$ ipython --no-banner

In [1]: import numpy as np

In [2]: np.set_printoptions(precision=2, suppress=True, linewidth=100, floatmode="fixed")

In [3]: W0 = np.tanh(np.array([[-1.9, 0.1],
   ...:     [0.8, 0.8],
   ...:     [0.2, 0.1],
   ...:     [0.3, 1.7],
   ...:     [1.2, -1.5],
   ...:     [-0.7, 0.4],
   ...:     [0.7, -0.4],
   ...:     [-1.0, 1.2],
   ...:     [-0.6, -1.4],
   ...:     [-1.9, 3.3],
   ...:     [1.0, 2.4],
   ...:     [0.3, -0.6],
   ...:     [0.5, 0.7],
   ...:     [0.5, 2.1],
   ...:     [1.0, -0.6],
   ...:     [-1.0, -1.7],
   ...:     [0.9, -1.0],
   ...:     [0.3, 0.0],
   ...:     [0.6, -0.2],
   ...:     [-1.4, 1.6],
   ...:     [0.5, 0.7],
   ...:     [-0.7, 1.5],
   ...:     [-0.6, 0.2],
   ...:     [-0.8, -0.3],
   ...:     [1.3, 0.3],
   ...:     [1.7, 0.3],
   ...:     [2.0, -0.2],
   ...:     [0.8, 0.5],
   ...:     [1.0, -1.3],
   ...:     [-1.6, -0.6],
   ...:     [0.8, 0.6],
   ...:     [0.3, 0.2]]) @ np.array([[-0.8, 0.8, -0.6, 1.3, -0.4, 0.0], [-0.2, 0.7, -0.2, -1.0, 0.1, 0.4]]))

In [4]: W0.round(2) + 0
Out[4]: 
array([[ 0.91, -0.90,  0.81, -0.99,  0.65,  0.04],
       [-0.66,  0.83, -0.56,  0.24, -0.24,  0.31],
       [-0.18,  0.23, -0.14,  0.16, -0.07,  0.04],
       [-0.52,  0.89, -0.48, -0.86,  0.05,  0.59],
       [-0.58, -0.09, -0.40,  1.00, -0.56, -0.54],
       [ 0.45, -0.27,  0.33, -0.86,  0.31,  0.16],
       [-0.45,  0.27, -0.33,  0.86, -0.31, -0.16],
       [ 0.51,  0.04,  0.35, -0.99,  0.48,  0.45],
       [ 0.64, -0.90,  0.56,  0.55,  0.10, -0.51],
       [ 0.70,  0.66,  0.45, -1.00,  0.80,  0.87],
       [-0.86,  0.99, -0.79, -0.80, -0.16,  0.74],
       [-0.12, -0.18, -0.06,  0.76, -0.18, -0.24],
       [-0.49,  0.71, -0.41, -0.05, -0.13,  0.27],
       [-0.68,  0.95, -0.62, -0.90,  0.01,  0.69],
       [-0.59,  0.36, -0.45,  0.96, -0.43, -0.24],
       [ 0.81, -0.96,  0.74,  0.38,  0.23, -0.59],
       [-0.48,  0.02, -0.33,  0.97, -0.43, -0.38],
       [-0.24,  0.24, -0.18,  0.37, -0.12,  0.00],
       [-0.41,  0.33, -0.31,  0.75, -0.25, -0.08],
       [ 0.66,  0.00,  0.48, -1.00,  0.62,  0.56],
       [-0.49,  0.71, -0.41, -0.05, -0.13,  0.27],
       [ 0.25,  0.45,  0.12, -0.98,  0.41,  0.54],
       [ 0.41, -0.33,  0.31, -0.75,  0.25,  0.08],
       [ 0.60, -0.69,  0.49, -0.63,  0.28, -0.12],
       [-0.80,  0.85, -0.69,  0.88, -0.45,  0.12],
       [-0.89,  0.92, -0.79,  0.96, -0.57,  0.12],
       [-0.92,  0.90, -0.82,  0.99, -0.68, -0.08],
       [-0.63,  0.76, -0.52,  0.49, -0.26,  0.20],
       [-0.49, -0.11, -0.33,  0.99, -0.49, -0.48],
       [ 0.89, -0.94,  0.79, -0.90,  0.52, -0.24],
       [-0.64,  0.79, -0.54,  0.41, -0.25,  0.24],
       [-0.27,  0.36, -0.22,  0.19, -0.10,  0.08]])

In [5]: feats = np.load("run19.npy")

In [6]: feats
Out[6]: 
array([[ -2,  -6,   4,   4,   6,   4,   4],
       [  1,  -9,  -2,  14,   5,   6,   2],
       [ -2, -15,   4,  16,  12,  10,   7],
       [ -3, -15,   6,  14,  13,  10,   8],
       [  0,  -9,   0,  12,   6,   6,   3],
       [  0,  -9,   0,  12,   6,   6,   3]])

In [7]: U, s, Vh = np.linalg.svd(feats)

In [8]: s.round(2) + 0
Out[8]: array([50.86, 10.27,  0.00,  0.00,  0.00,  0.00])

In [9]: other = U[:, :2] @ np.diag(s[:2]) @ Vh[:2]

In [10]: np.round(np.abs(feats - other).max(), 2)
Out[10]: np.float64(0.0)

In [11]: np.linalg.matrix_rank(other)
Out[11]: np.int64(2)

In [12]: def softmax(z):
    ...:     e = np.exp(z - z.max(axis=-1, keepdims=True))
    ...:     return e / e.sum(axis=-1, keepdims=True)
    ...: 

In [13]: softmax(feats).sum(axis=1)
Out[13]: array([1.00, 1.00, 1.00, 1.00, 1.00, 1.00])

In [14]: scores = feats @ feats.T / np.sqrt(7)

In [15]: np.round(softmax(scores + np.triu(np.full(scores.shape, -np.inf), 1)), 2) + 0
Out[15]: 
array([[1.00, 0.00, 0.00, 0.00, 0.00, 0.00],
       [0.00, 1.00, 0.00, 0.00, 0.00, 0.00],
       [0.00, 0.00, 1.00, 0.00, 0.00, 0.00],
       [0.00, 0.00, 0.05, 0.95, 0.00, 0.00],
       [0.00, 0.00, 1.00, 0.00, 0.00, 0.00],
       [0.00, 0.00, 1.00, 0.00, 0.00, 0.00]])

In [16]: softmax(scores)[3] @ feats
Out[16]: array([ -2.95, -15.00,   5.91,  14.09,  12.95,  10.00,   7.95])

In [17]: U, s, Vh = np.linalg.svd(feats)

In [18]: evecs = Vh[:(s > 1e-8).sum()]

In [19]: rng = np.random.default_rng(42932)

In [20]: x = feats[1] + 4 * feats[3] + rng.integers(2) * np.eye(7)[6]

In [21]: x
Out[21]: array([-11.00, -69.00,  22.00,  70.00,  57.00,  46.00,  34.00])

In [22]: np.linalg.matrix_rank(np.vstack([feats, x]))
Out[22]: np.int64(2)

In [23]: evecs.T @ evecs
Out[23]: 
array([[ 0.10,  0.04, -0.19,  0.14, -0.13, -0.03, -0.11],
       [ 0.04,  0.28, -0.09, -0.29, -0.23, -0.19, -0.14],
       [-0.19, -0.09,  0.39, -0.28,  0.25,  0.06,  0.22],
       [ 0.14, -0.29, -0.28,  0.66,  0.06,  0.19, -0.04],
       [-0.13, -0.23,  0.25,  0.06,  0.28,  0.15,  0.20],
       [-0.03, -0.19,  0.06,  0.19,  0.15,  0.13,  0.09],
       [-0.11, -0.14,  0.22, -0.04,  0.20,  0.09,  0.16]])

In [24]: round(np.linalg.norm(x - evecs.T @ evecs @ x), 2)
Out[24]: np.float64(0.0)

In [25]: np.unique(feats.round(6), axis=0).shape
Out[25]: (5, 7)

In [26]: round(float(np.trace(np.linalg.pinv(feats) @ feats)), 2)
Out[26]: 2.0

In [27]: np.abs(np.diag(np.linalg.qr(feats)[1])) > 1e-9
Out[27]: array([ True,  True, False, False, False, False])

In [28]: np.round(feats @ np.linalg.pinv(feats) @ feats, 2) + 0
Out[28]: 
array([[ -2.00,  -6.00,   4.00,   4.00,   6.00,   4.00,   4.00],
       [  1.00,  -9.00,  -2.00,  14.00,   5.00,   6.00,   2.00],
       [ -2.00, -15.00,   4.00,  16.00,  12.00,  10.00,   7.00],
       [ -3.00, -15.00,   6.00,  14.00,  13.00,  10.00,   8.00],
       [  0.00,  -9.00,   0.00,  12.00,   6.00,   6.00,   3.00],
       [  0.00,  -9.00,   0.00,  12.00,   6.00,   6.00,   3.00]])

In [29]: E = np.load("block12.npy")

In [30]: E
Out[30]: 
array([[ 86, -69, -27,  12,  35, -44, -73,  -2, -15],
       [-69, 121, -48,  47, -45,  29,  97,  79,  25],
       [-27, -48,  90, -69,   0,  30, -12, -66,  -3],
       [ 12,  47, -69,  54,  -5, -18,  19,  56,   5],
       [ 35, -45,   0,  -5,  25, -25, -45, -35, -15],
       [-44,  29,  30, -18, -25,  35,  41,  13,  14],
       [-73,  97, -12,  19, -45,  41,  89,  59,  25],
       [ -2,  79, -66,  56, -35,  13,  59, 123,  28],
       [-15,  25,  -3,   5, -15,  14,  25,  28,  10]])

In [31]: # rows and columns are dependent

In [32]: vals, evecs = np.linalg.eigvalsh(E)
ValueError: too many values to unpack (expected 2)


In [33]: vals, evecs = np.linalg.eigh(E)

In [34]: np.linalg.eigvalsh(E + 5 * np.eye(9))
Out[34]: array([  5.00,   5.00,   5.00,   5.00,   5.00,   5.00,  57.99, 213.75, 376.27])

In [35]: np.round(np.linalg.eigvalsh(E @ E), 2) + 0
Out[35]: 
array([     0.00,      0.00,      0.00,      0.00,      0.00,      0.00,   2807.71,  43575.11,
       137838.18])

In [36]: round(float(vals.sum()), 2), np.trace(E)
Out[36]: (633.0, np.int64(633))

In [37]: np.round(evecs @ np.diag(vals) @ evecs.T, 2) + 0
Out[37]: 
array([[ 86.00, -69.00, -27.00,  12.00,  35.00, -44.00, -73.00,  -2.00, -15.00],
       [-69.00, 121.00, -48.00,  47.00, -45.00,  29.00,  97.00,  79.00,  25.00],
       [-27.00, -48.00,  90.00, -69.00,   0.00,  30.00, -12.00, -66.00,  -3.00],
       [ 12.00,  47.00, -69.00,  54.00,  -5.00, -18.00,  19.00,  56.00,   5.00],
       [ 35.00, -45.00,   0.00,  -5.00,  25.00, -25.00, -45.00, -35.00, -15.00],
       [-44.00,  29.00,  30.00, -18.00, -25.00,  35.00,  41.00,  13.00,  14.00],
       [-73.00,  97.00, -12.00,  19.00, -45.00,  41.00,  89.00,  59.00,  25.00],
       [ -2.00,  79.00, -66.00,  56.00, -35.00,  13.00,  59.00, 123.00,  28.00],
       [-15.00,  25.00,  -3.00,   5.00, -15.00,  14.00,  25.00,  28.00,  10.00]])
